>>> import numpy as np
>>> np.set_printoptions(precision=2, suppress=True, linewidth=200)
>>> def rnd(a):
...     return np.round(a, 2) + 0
... 
>>> O, _ = np.linalg.qr(np.array([[-1.9, -0.6, -0.3, -0.1],
...     [-0.8, -0.8, -1.5, -0.1],
...     [0.5, 1.8, 0.6, 0.2],
...     [-0.7, 0.9, -0.7, -1.3]]))
>>> m1 = O[:, :2]
>>> rnd(m1)
array([[-0.85,  0.09],
       [-0.36, -0.23],
       [ 0.22,  0.78],
       [-0.31,  0.58]])
>>> hat = m1 @ np.linalg.solve(m1.T @ m1, m1.T)
>>> np.allclose(hat @ hat, hat)
True
>>> print(rnd((np.eye(4) - hat) @ m1))
[[0. 0.]
 [0. 0.]
 [0. 0.]
 [0. 0.]]
>>> print(rnd(np.diag(hat)))
[0.73 0.18 0.65 0.43]
>>> np.linalg.matrix_rank(np.eye(4) - hat)
np.int64(2)
>>> X = np.array([[0, 0, 0, 0, 1, 0],
...     [0, 0, 0, 1, 2, 2],
...     [0, 0, 0, 2, 2, 1],
...     [0, 0, 0, 0, 2, 0],
...     [0, 0, 0, 2, 4, 4],
...     [0, 0, 0, 4, 4, 2]])
>>> print(X)
[[0 0 0 0 1 0]
 [0 0 0 1 2 2]
 [0 0 0 2 2 1]
 [0 0 0 0 2 0]
 [0 0 0 2 4 4]
 [0 0 0 4 4 2]]
>>> U, s, Vh = np.linalg.svd(X)
>>> np.argmax(s[:-1] / (s[1:] + 1e-6)) + 1
np.int64(3)
>>> out = U[:, :3] @ np.diag(s[:3]) @ Vh[:3]
>>> print(rnd(np.linalg.norm(X - out) / np.linalg.norm(X)))
0.0
>>> rnd(np.linalg.norm(X - out, 2)), rnd(s[3])
(np.float64(0.0), np.float64(0.0))
>>> rnd(out)
array([[0., 0., 0., 0., 1., 0.],
       [0., 0., 0., 1., 2., 2.],
       [0., 0., 0., 2., 2., 1.],
       [0., 0., 0., 0., 2., 0.],
       [0., 0., 0., 2., 4., 4.],
       [0., 0., 0., 4., 4., 2.]])
>>> print(np.linalg.matrix_rank(out))
3
>>> np.linalg.matrix_rank(X, rtol=0.05)
np.int64(3)
>>> (X - X.T) / 2
array([[ 0. ,  0. ,  0. ,  0. ,  0.5,  0. ],
       [ 0. ,  0. ,  0. ,  0.5,  1. ,  1. ],
       [ 0. ,  0. ,  0. ,  1. ,  1. ,  0.5],
       [ 0. , -0.5, -1. ,  0. ,  0. , -2. ],
       [-0.5, -1. , -1. ,  0. ,  0. ,  0. ],
       [ 0. , -1. , -0.5,  2. ,  0. ,  0. ]])
>>> np.allclose(X, X.T)
False
>>> (X + X.T) / 2
array([[0. , 0. , 0. , 0. , 0.5, 0. ],
       [0. , 0. , 0. , 0.5, 1. , 1. ],
       [0. , 0. , 0. , 1. , 1. , 0.5],
       [0. , 0.5, 1. , 0. , 2. , 2. ],
       [0.5, 1. , 1. , 2. , 4. , 4. ],
       [0. , 1. , 0.5, 2. , 4. , 2. ]])
>>> np.trace(X)
np.int64(6)
>>> theta = np.radians(45)
>>> Rm = np.eye(6)
>>> Rm[0, 0] = Rm[5, 5] = np.cos(theta)
>>> Rm[0, 5], Rm[5, 0] = -np.sin(theta), np.sin(theta)
>>> rnd(Rm)
array([[ 0.71,  0.  ,  0.  ,  0.  ,  0.  , -0.71],
       [ 0.  ,  1.  ,  0.  ,  0.  ,  0.  ,  0.  ],
       [ 0.  ,  0.  ,  1.  ,  0.  ,  0.  ,  0.  ],
       [ 0.  ,  0.  ,  0.  ,  1.  ,  0.  ,  0.  ],
       [ 0.  ,  0.  ,  0.  ,  0.  ,  1.  ,  0.  ],
       [ 0.71,  0.  ,  0.  ,  0.  ,  0.  ,  0.71]])
>>> out = X @ Rm.T
>>> rnd(np.abs(out - X).max(axis=0))
array([2.83, 0.  , 0.  , 0.  , 0.  , 1.17])
>>> rnd(out)
array([[ 0.  ,  0.  ,  0.  ,  0.  ,  1.  ,  0.  ],
       [-1.41,  0.  ,  0.  ,  1.  ,  2.  ,  1.41],
       [-0.71,  0.  ,  0.  ,  2.  ,  2.  ,  0.71],
       [ 0.  ,  0.  ,  0.  ,  0.  ,  2.  ,  0.  ],
       [-2.83,  0.  ,  0.  ,  2.  ,  4.  ,  2.83],
       [-1.41,  0.  ,  0.  ,  4.  ,  4.  ,  1.41]])
>>> np.allclose(np.linalg.norm(X, axis=1), np.linalg.norm(out, axis=1))
True
>>> U, s = np.linalg.svd(X)
Traceback (most recent call last):
  File "<python-input-34>", line 1, in <module>
    U, s = np.linalg.svd(X)
    ^^^^
ValueError: too many values to unpack (expected 2)
>>> U, s, Vh = np.linalg.svd(X, full_matrices=False)
>>> rnd(U.T @ U)
array([[1., 0., 0., 0., 0., 0.],
       [0., 1., 0., 0., 0., 0.],
       [0., 0., 1., 0., 0., 0.],
       [0., 0., 0., 1., 0., 0.],
       [0., 0., 0., 0., 1., 0.],
       [0., 0., 0., 0., 0., 1.]])
>>> (s > 1e-8).sum()
np.int64(3)
>>> rnd(np.sqrt((s ** 2).sum())), rnd(np.linalg.norm(X))
(np.float64(9.75), np.float64(9.75))
>>> print(np.abs(U[:, 0]).round(6).argmax())
4
>>> E = np.load("layer9.npy")
>>> E
array([[2, 2, 5],
       [2, 2, 5],
       [5, 5, 6]])
>>> U, s, Vh = np.linalg.svd(E)
>>> np.argmax(s[:-1] / (s[1:] + 1e-6)) + 1
np.int64(2)
>>> rnd(s)
array([12.14,  2.14,  0.  ])
>>> out = U[:, :2] @ np.diag(s[:2]) @ Vh[:2]
>>> rnd(np.abs(E - out).max())
np.float64(0.0)
>>> rnd(out)
array([[2., 2., 5.],
       [2., 2., 5.],
       [5., 5., 6.]])
>>> np.linalg.matrix_rank(out)
np.int64(2)
>>> rnd(out @ np.linalg.pinv(out) @ out)
array([[2., 2., 5.],
       [2., 2., 5.],
       [5., 5., 6.]])
>>> np.abs(np.diag(np.linalg.qr(out)[1])) > 1e-9
array([ True, False,  True])
>>> def softmax(z):
...     e = np.exp(z - z.max(axis=-1, keepdims=True))
...     return e / e.sum(axis=-1, keepdims=True)
... 
>>> rnd(softmax(10 * E[0]))
array([0., 0., 1.])
>>> print(rnd(softmax(E[0])))
[0.05 0.05 0.91]
>>> rnd(softmax(E[0] + -1))
array([0.05, 0.05, 0.91])
>>> S = E @ E.T / np.sqrt(3)
>>> softmax(S).round(6).argmax(axis=1)
array([2, 2, 2])
>>> rnd(softmax(S)[0] @ E)
array([5., 5., 6.])
>>> rnd(softmax(S + np.triu(np.full(S.shape, -np.inf), 1)))
array([[1. , 0. , 0. ],
       [0.5, 0.5, 0. ],
       [0. , 0. , 1. ]])
>>> print(rnd(softmax(S)))
[[0. 0. 1.]
 [0. 0. 1.]
 [0. 0. 1.]]
>>> rnd(np.linalg.det(E))
np.float64(0.0)
>>> assert E == E.T
Traceback (most recent call last):
  File "<python-input-61>", line 1, in <module>
    assert E == E.T
           ^^^^^^^^
ValueError: The truth value of an array with more than one element is ambiguous. Use a.any() or a.all()
>>> print((E - E.T) / 2)
[[0. 0. 0.]
 [0. 0. 0.]
 [0. 0. 0.]]
>>> print(np.trace(E))
10
>>> rnd(np.poly(E))
array([  1., -10., -26.,   0.])
>>> np.kron(np.eye(2, dtype=int), E)
array([[2, 2, 5, 0, 0, 0],
       [2, 2, 5, 0, 0, 0],
       [5, 5, 6, 0, 0, 0],
       [0, 0, 0, 2, 2, 5],
       [0, 0, 0, 2, 2, 5],
       [0, 0, 0, 5, 5, 6]])
>>> rnd(np.linalg.det(E[::-1]))
np.float64(0.0)
>>> np.einsum("ii->", E)
np.int64(10)
>>> rnd(np.linalg.det(2 * E)), rnd(np.linalg.det(E))
(np.float64(0.0), np.float64(0.0))
>>> np.einsum("ij,ji->", E, E)
np.int64(152)
>>> rng = np.random.default_rng(105)
>>> arr = np.eye(3, dtype=int)[rng.permutation(3)] * np.array([-3, -2, 3])
>>> print(arr)
[[ 0 -2  0]
 [-3  0  0]
 [ 0  0  3]]
>>> arr @ arr
array([[6, 0, 0],
       [0, 6, 0],
       [0, 0, 9]])
>>> rnd(np.sort(np.linalg.eigvals(arr).real))
array([-2.45,  2.45,  3.  ])
>>> F = np.load("out13.npy")
>>> F
array([[-7,  6, -4],
       [-4,  5,  3],
       [ 0, -2, -1]])
>>> f = np.array([-2, 1])
>>> np.correlate(F[0], F[1], "full")
array([-21, -17,  46, -44,  16])
>>> print(np.convolve(F[0], f))
[ 14 -19  14  -4]
>>> theta = np.radians(120)
>>> Rm = np.eye(3)
>>> Rm[0, 0] = Rm[1, 1] = np.cos(theta)
>>> Rm[0, 1], Rm[1, 0] = -np.sin(theta), np.sin(theta)
>>> print(rnd(Rm))
[[-0.5  -0.87  0.  ]
 [ 0.87 -0.5   0.  ]
 [ 0.    0.    1.  ]]
>>> out = F @ Rm.T
>>> rnd(out)
array([[-1.7 , -9.06, -4.  ],
       [-2.33, -5.96,  3.  ],
       [ 1.73,  1.  , -1.  ]])
>>> np.allclose(F @ F.T, out @ out.T)
True
>>> rnd(np.linalg.det(Rm)), rnd(np.trace(Rm))
(np.float64(1.0), np.float64(0.0))
>>> out = F / np.linalg.norm(F, axis=1, keepdims=True)
>>> G = out @ out.T
>>> print(rnd(np.linalg.norm(out, axis=1)))
[1. 1. 1.]
>>> rnd(G[1])
array([ 0.65,  1.  , -0.82])
>>> np.argwhere(np.triu(np.abs(G) > 0.95, 1))
array([], shape=(0, 2), dtype=int64)
>>> (np.abs(G) > 0.9).astype(int)
array([[1, 0, 0],
       [0, 1, 0],
       [0, 0, 1]])
>>> feats = np.tanh(np.array([[0.6, -0.2],
...     [-0.7, 2.2],
...     [-0.2, -1.0],
...     [1.5, 0.1],
...     [-0.4, -1.1],
...     [0.7, -0.2],
...     [0.3, 1.0],
...     [0.4, -1.2],
...     [0.6, -0.4],
...     [-0.5, -0.3],
...     [1.4, 0.0]]) @ np.array([[-0.8, 1.1, -0.7], [-0.8, -0.6, -1.3]]))
>>> rnd(feats)
array([[-0.31,  0.65, -0.16],
       [-0.83, -0.97, -0.98],
       [ 0.74,  0.36,  0.89],
       [-0.86,  0.92, -0.83],
       [ 0.83,  0.22,  0.94],
       [-0.38,  0.71, -0.23],
       [-0.78, -0.26, -0.91],
       [ 0.56,  0.82,  0.86],
       [-0.16,  0.72,  0.1 ],
       [ 0.56, -0.35,  0.63],
       [-0.81,  0.91, -0.75]])
>>> lab = feats[:, 1] > np.median(feats[:, 1])
>>> f = feats[lab].mean(axis=0) - feats[~lab].mean(axis=0)
>>> ((feats - feats.mean(axis=0)) @ f > 0).astype(int)
array([1, 0, 0, 1, 0, 1, 0, 0, 1, 0, 1])
>>> rnd((((feats - feats.mean(axis=0)) @ f > 0) == lab).mean())
np.float64(0.82)
>>> rnd(f)
array([-0.36,  0.88, -0.24])
>>> np.argsort(-np.abs(f).round(6), kind="stable")
array([1, 0, 2])
>>> mat = np.load("m.npy")
>>> print(mat)
[[-1.39 -1.28  0.62]
 [-1.28  0.8  -1.05]
 [ 0.62 -1.05 -0.4 ]]
>>> G = mat.T @ mat
>>> np.allclose(G, G.T)
True
>>> (mat @ mat.T).shape
(3, 3)
>>> vec = np.array([-2, 3, 1])
>>> rhs = mat @ vec
>>> c, lr = np.zeros(3), 1 / np.linalg.norm(mat, 2) ** 2
>>> for i in range(30):
...     c -= lr * mat.T @ (mat @ c - rhs)
...     if i % 10 == 0: print(i, round(np.linalg.norm(mat @ c - rhs), 2))
... 
0 1.82
10 0.1
20 0.01
>>> rnd(c)
array([-2.,  3.,  1.])
>>> rnd(np.linalg.cond(mat))
np.float64(2.0)
>>> vals, V = np.linalg.eigh(mat)
>>> np.abs(V[:, -1]).round(6).argmax()
np.int64(1)
>>> print(rnd(V.T @ V))
[[1. 0. 0.]
 [0. 1. 0.]
 [0. 0. 1.]]
>>> np.unique(vals.round(6) + 0, return_counts=True)[1]
array([1, 1, 1])
>>> rnd(np.linalg.eigvalsh(mat @ mat))
array([1.  , 3.97, 4.01])
>>> rnd(vals)
array([-1.99, -1.  ,  2.  ])
>>> data = np.load("arr.npy")
>>> print(data)
[[ 20.   0.  18.  -5.]
 [ 10.   2.  10.  -5.]
 [-26.   0. -24.   5.]
 [-26.   0. -26.   7.]]
>>> w1 = np.array([[1, 0, 0, 0, 2], [1, 0, 0, 2, 2], [0, 2, 2, 1, 2], [1, 1, 1, 1, 1]])
>>> c = np.array([-3, 2, 4, 0, -1])
>>> act = np.maximum(data @ w1 + c, 0)
>>> print((act > 0).astype(int))
[[1 1 1 1 1]
 [1 1 1 1 1]
 [0 0 0 0 0]
 [0 0 0 0 0]]
>>> Z = np.array([[3, 1], [3, 0], [0, 3], [0, 2], [1, 3]])
>>> act @ Z
array([[205., 353.],
       [101., 193.],
       [  0.,   0.],
       [  0.,   0.]])
>>> U, s, Vh = np.linalg.svd(data)
>>> print(rnd(s))
[60.35  3.37  1.26  0.66]
>>> out = U[:, :1] @ np.diag(s[:1]) @ Vh[:1]
>>> np.linalg.matrix_rank(data, rtol=0.05)
np.int64(2)
>>> rnd(np.linalg.norm(data - out) / np.linalg.norm(data))
np.float64(0.06)
>>> rnd(np.abs(np.linalg.eigvals(mat)).max())
np.float64(2.0)
>>> (mat - mat.T) / 2
array([[0., 0., 0.],
       [0., 0., 0.],
       [0., 0., 0.]])
>>> rnd(np.linalg.matrix_power(mat, 2))
array([[ 3.95,  0.1 ,  0.23],
       [ 0.1 ,  3.38, -1.21],
       [ 0.23, -1.21,  1.65]])
>>> (mat + mat.T) / 2
array([[-1.39, -1.28,  0.62],
       [-1.28,  0.8 , -1.05],
       [ 0.62, -1.05, -0.4 ]])
>>> rnd(np.linalg.det(mat))
np.float64(3.99)
>>> np.linalg.cond(data) > 100
np.False_
>>> rnd(np.abs(np.linalg.svd(data)[2][-1]))
array([0.18, 0.74, 0.33, 0.56])
